$ ipython --no-banner

In [1]: import numpy as np

In [2]: np.set_printoptions(precision=1, suppress=True, linewidth=100)

In [3]: tidy = lambda a: np.round(a, 1) + 0

In [4]: f = np.array([0, 2, -2, 1, -1, -2, 2, 2, -2, -2, -2, 1])

In [5]: v = np.array([-8, -5, 1, 5, -5, 6, 0, 2, -9, 2, 4, -7])

In [6]: M = np.outer(f, v)

In [7]: print(M)
[[  0   0   0   0   0   0   0   0   0   0   0   0]
 [-16 -10   2  10 -10  12   0   4 -18   4   8 -14]
 [ 16  10  -2 -10  10 -12   0  -4  18  -4  -8  14]
 [ -8  -5   1   5  -5   6   0   2  -9   2   4  -7]
 [  8   5  -1  -5   5  -6   0  -2   9  -2  -4   7]
 [ 16  10  -2 -10  10 -12   0  -4  18  -4  -8  14]
 [-16 -10   2  10 -10  12   0   4 -18   4   8 -14]
 [-16 -10   2  10 -10  12   0   4 -18   4   8 -14]
 [ 16  10  -2 -10  10 -12   0  -4  18  -4  -8  14]
 [ 16  10  -2 -10  10 -12   0  -4  18  -4  -8  14]
 [ 16  10  -2 -10  10 -12   0  -4  18  -4  -8  14]
 [ -8  -5   1   5  -5   6   0   2  -9   2   4  -7]]

In [8]: # rows and columns are dependent

In [9]: left, sigma, Vh = np.linalg.svd(M)

In [10]: evecs = Vh[:(sigma > 1e-8).sum()]

In [11]: rng = np.random.default_rng(9642)

In [12]: vec = M[4] + 3 * M[3] + rng.integers(2) * np.eye(12)[1]

In [13]: print(vec)
[-16. -10.   2.  10. -10.  12.   0.   4. -18.   4.   8. -14.]

In [14]: print(np.allclose(evecs.T @ evecs @ vec, vec))
True

In [15]: print(tidy(np.linalg.norm(vec - evecs.T @ evecs @ vec)))
0.0

In [16]: E = np.load("test17.npy")

In [17]: print(E)
[[-3 -1  3 -1 -2 -3]
 [-3 -3 -1  3 -1 -2]
 [-2 -3 -3 -1  3 -1]
 [-1 -2 -3 -3 -1  3]
 [ 3 -1 -2 -3 -3 -1]
 [-1  3 -1 -2 -3 -3]]

In [18]: Y = E[0, 0] * E[1:] - np.outer(E[1:, 0], E[0])

In [19]: print(Y)
[[  0   6  12 -12  -3  -3]
 [  0   7  15   1 -13  -3]
 [  0   5  12   8   1 -12]
 [  0   6  -3  12  15  12]
 [  0 -10   6   5   7   6]]

In [20]: print(tidy(E[:, 0] / E[0, 0]))
[ 1.   1.   0.7  0.3 -1.   0.3]

In [21]: cov = Y.T @ Y

In [22]: print((Y @ Y.T).shape)
(5, 5)

In [23]: print(np.trace(cov), (Y ** 2).sum())
1977 1977

In [24]: Q, R = np.linalg.qr(E)

In [25]: print(tidy(R))
[[ 5.7  2.4 -0.3 -1.4 -0.3  2.4]
 [ 0.   5.2  2.9  0.3 -1.4 -1.5]
 [ 0.   0.   5.   2.6  0.4 -0.6]
 [ 0.   0.   0.   4.9  2.6  0.7]
 [ 0.   0.   0.   0.   4.9  2.3]
 [ 0.   0.   0.   0.   0.   4.3]]

In [26]: print(tidy(np.abs(np.diag(R))))
[5.7 5.2 5.  4.9 4.9 4.3]

In [27]: w1 = np.array([[2, 2, 2, 1, 0, 0],
    ...:     [2, 3, 0, 1, 1, 0],
    ...:     [0, 2, 1, 3, 0, 2],
    ...:     [1, 3, 1, 0, 2, 2],
    ...:     [3, 3, 0, 0, 3, 3],
    ...:     [2, 0, 0, 1, 1, 0]])

In [28]: b = np.array([1, 2, 1, 1, 0, 1])

In [29]: hid = np.maximum(E @ w1 + b, 0)

In [30]: print(np.linalg.matrix_rank(hid))
4

In [31]: print(hid)
[[0 0 0 3 0 0]
 [0 0 0 0 0 2]
 [0 0 0 0 3 2]
 [0 0 0 0 0 0]
 [0 0 2 0 0 0]
 [0 0 0 0 0 0]]

In [32]: C = np.array([[7, 8, 1], [6, 8, 3], [4, 7, 0], [7, 5, 4], [8, 7, 2], [0, 5, 0]])

In [33]: print(hid @ C)
[[21 15 12]
 [ 0 10  0]
 [24 31  6]
 [ 0  0  0]
 [ 8 14  0]
 [ 0  0  0]]

In [34]: print(w1 @ C)
[[41 51 12]
 [47 52 17]
 [37 48 18]
 [45 63 14]
 [63 84 18]
 [29 28  8]]

In [35]: arr = np.load("mat.npy")

In [36]: print(arr)
[[ -2  -2  -2  -2  -2  -2  -2]
 [ -2  -4  -4  -4  -4  -4  -4]
 [ -2  -4  -6  -6  -6  -6  -6]
 [ -2  -4  -6  -8  -8  -8  -8]
 [ -2  -4  -6  -8 -10 -10 -10]
 [ -2  -4  -6  -8 -10 -12 -12]
 [ -2  -4  -6  -8 -10 -12 -14]]

In [37]: # equal to its transpose

In [38]: idx = rng.permutation(7)

In [39]: print(idx)
[1 5 4 2 6 3 0]

In [40]: Y = arr[idx][:, idx]

In [41]: print(tidy(np.linalg.det(Y)), tidy(np.linalg.det(arr[idx])))
-128.0 -128.0

In [42]: print(np.diag(Y))
[ -4 -12 -10  -6 -14  -8  -2]

In [43]: Y = arr + rng.integers(-2, 3, (7, 1)) @ rng.integers(-2, 3, (1, 7))

In [44]: print(Y)
[[ -2  -2  -2  -2  -2  -2  -2]
 [ -2  -5  -5  -4  -5  -2  -5]
 [ -2  -6  -8  -6  -8  -2  -8]
 [ -2  -4  -6  -8  -8  -8  -8]
 [ -2  -2  -4  -8  -8 -14  -8]
 [ -2  -2  -4  -8  -8 -16 -10]
 [ -2  -2  -4  -8  -8 -16 -12]]

In [45]: print(np.abs(Y - arr).sum(axis=1))
[ 0  6 12  0 12 12 12]

In [46]: print(np.linalg.matrix_rank(Y - arr, tol=1e-8))
1

In [47]: print(tidy(np.linalg.svd(Y - arr, compute_uv=False)))
[11.7  0.   0.   0.   0.   0.   0. ]

In [48]: evals, evecs = np.linalg.eigh(arr)

In [49]: print(tidy(np.linalg.eigvalsh(arr + 2 * np.eye(7))))
[-43.8  -3.2   0.    0.9   1.2   1.4   1.5]

In [50]: print(tidy(np.linalg.eigvalsh(arr @ arr)))
[   0.3    0.4    0.6    1.2    4.    27.4 2094.1]

In [51]: print(tidy(evals))
[-45.8  -5.2  -2.   -1.1  -0.8  -0.6  -0.5]

In [52]: print(evals.sum(), np.trace(arr))
-56.0 -56

In [53]: evals, evecs = np.linalg.eigh(arr)

In [54]: vec = np.array([4, 5, 3, 0, -3, -4, 4])

In [55]: print(tidy(np.linalg.eigvalsh(arr[1:, 1:])))
[-45.3  -4.9  -1.7  -1.   -0.7  -0.5]

In [56]: print(tidy(evecs * np.abs(evals) @ evecs.T))
[[ 2.  2.  2.  2.  2.  2.  2.]
 [ 2.  4.  4.  4.  4.  4.  4.]
 [ 2.  4.  6.  6.  6.  6.  6.]
 [ 2.  4.  6.  8.  8.  8.  8.]
 [ 2.  4.  6.  8. 10. 10. 10.]
 [ 2.  4.  6.  8. 10. 12. 12.]
 [ 2.  4.  6.  8. 10. 12. 14.]]

In [57]: print(tidy(vec @ arr @ vec / (vec @ vec)), tidy(evals[0]), tidy(evals[-1]))
-3.1 -45.8 -0.5

In [58]: vec = np.array([2, 1, 0, -2, 3, 2, -3])

In [59]: target = arr @ vec

In [60]: print(target)
[ -6  -8  -8  -8 -12 -10  -4]

In [61]: print(tidy(np.linalg.solve(arr, arr[:, 2])))
[0. 0. 1. 0. 0. 0. 0.]

In [62]: print(tidy(np.linalg.solve(arr.T, arr[2])))
[0. 0. 1. 0. 0. 0. 0.]

In [63]: print(tidy(np.linalg.solve(arr, 3 * target)))
[ 6.  3.  0. -6.  9.  6. -9.]

In [64]: print(tidy(np.linalg.solve(arr, target)))
[ 2.  1.  0. -2.  3.  2. -3.]

In [65]: K = np.arange(75).reshape(15, 5) + -3

In [66]: print(K)
[[-3 -2 -1  0  1]
 [ 2  3  4  5  6]
 [ 7  8  9 10 11]
 [12 13 14 15 16]
 [17 18 19 20 21]
 [22 23 24 25 26]
 [27 28 29 30 31]
 [32 33 34 35 36]
 [37 38 39 40 41]
 [42 43 44 45 46]
 [47 48 49 50 51]
 [52 53 54 55 56]
 [57 58 59 60 61]
 [62 63 64 65 66]
 [67 68 69 70 71]]

In [67]: # looks like rank 2

In [68]: left, sigma, Vh = np.linalg.svd(K)

In [69]: evecs = Vh[:(sigma > 1e-8).sum()]

In [70]: vec = K[3] + -3 * K[14] + rng.integers(2) * np.eye(5)[0]

In [71]: print(vec)
[-189. -191. -193. -195. -197.]

In [72]: print(np.allclose(evecs.T @ evecs @ vec, vec))
True

In [73]: print(np.linalg.matrix_rank(np.vstack([K, vec])))
2

In [74]: print(tidy(np.linalg.norm(vec - evecs.T @ evecs @ vec)))
0.0

In [75]: vec = np.array([-2, -1, 3, 2, 3, -2])

In [76]: target = E @ vec

In [77]: b, lr = np.zeros(6), 1 / np.linalg.norm(E, 2) ** 2

In [78]: for i in range(60):
    ...:     b -= lr * E.T @ (E @ b - target)
    ...:     if i % 10 == 0: print(i, round(np.linalg.norm(E @ b - target), 1))
    ...: 
0 6.0
10 0.9
20 0.2
30 0.0
40 0.0
50 0.0

In [79]: print(tidy(b))
[-2. -1.  3.  2.  3. -2.]

In [80]: left, sigma, Vh = np.linalg.svd(K)

In [81]: print(np.argmax(sigma[:-1] / (sigma[1:] + 1e-6)) + 1)
2

In [82]: print(tidy(sigma))
[349.    6.6   0.    0.    0. ]

In [83]: Y = left[:, :2] @ np.diag(sigma[:2]) @ Vh[:2]

In [84]: print(np.linalg.matrix_rank(Y))
2

In [85]: print(tidy(np.linalg.norm(K - Y) / np.linalg.norm(K)))
0.0

In [86]: print(tidy(Y))
[[-3. -2. -1.  0.  1.]
 [ 2.  3.  4.  5.  6.]
 [ 7.  8.  9. 10. 11.]
 [12. 13. 14. 15. 16.]
 [17. 18. 19. 20. 21.]
 [22. 23. 24. 25. 26.]
 [27. 28. 29. 30. 31.]
 [32. 33. 34. 35. 36.]
 [37. 38. 39. 40. 41.]
 [42. 43. 44. 45. 46.]
 [47. 48. 49. 50. 51.]
 [52. 53. 54. 55. 56.]
 [57. 58. 59. 60. 61.]
 [62. 63. 64. 65. 66.]
 [67. 68. 69. 70. 71.]]

In [87]: print(np.linalg.matrix_rank(K, rtol=0.05))
1

In [88]: cov = np.cov(K, rowvar=False)

In [89]: print(np.argsort(-K.std(axis=0).round(6), kind="stable"))
[0 1 2 3 4]

In [90]: print(cov)
[[500. 500. 500. 500. 500.]
 [500. 500. 500. 500. 500.]
 [500. 500. 500. 500. 500.]
 [500. 500. 500. 500. 500.]
 [500. 500. 500. 500. 500.]]

In [91]: print(tidy(np.corrcoef(K[:, 2], K[:, 3])[0, 1]))
1.0

In [92]: print(cov.shape)
(5, 5)

In [93]: print(np.median(K, axis=0))
[32. 33. 34. 35. 36.]

In [94]: print(tidy(K.std(axis=0)))
[21.6 21.6 21.6 21.6 21.6]

In [95]: print(tidy(np.linalg.eigvalsh(cov)[::-1]))
[2500.    0.    0.    0.    0.]

In [96]: print(np.argwhere(np.triu(np.abs(np.corrcoef(K.T)) > 0.8, 1)))
[[0 1]
 [0 2]
 [0 3]
 [0 4]
 [1 2]
 [1 3]
 [1 4]
 [2 3]
 [2 4]
 [3 4]]

In [97]: r = np.linalg.matrix_rank(K)

In [98]: print(r)
2

In [99]: null = np.linalg.svd(K)[2][r:].T

In [100]: print(null.shape)
(5, 3)

In [101]: print(tidy(null @ null.T))
[[ 0.4 -0.4 -0.2  0.   0.2]
 [-0.4  0.7 -0.2 -0.1  0. ]
 [-0.2 -0.2  0.8 -0.2 -0.2]
 [ 0.  -0.1 -0.2  0.7 -0.4]
 [ 0.2  0.  -0.2 -0.4  0.4]]

In [102]: print([int(np.linalg.matrix_rank(K[:, :j + 1])) for j in range(5)])
[1, 2, 2, 2, 2]

In [103]: print(np.linalg.matrix_rank(K.T @ K), np.linalg.matrix_rank(K @ K.T))
2 2
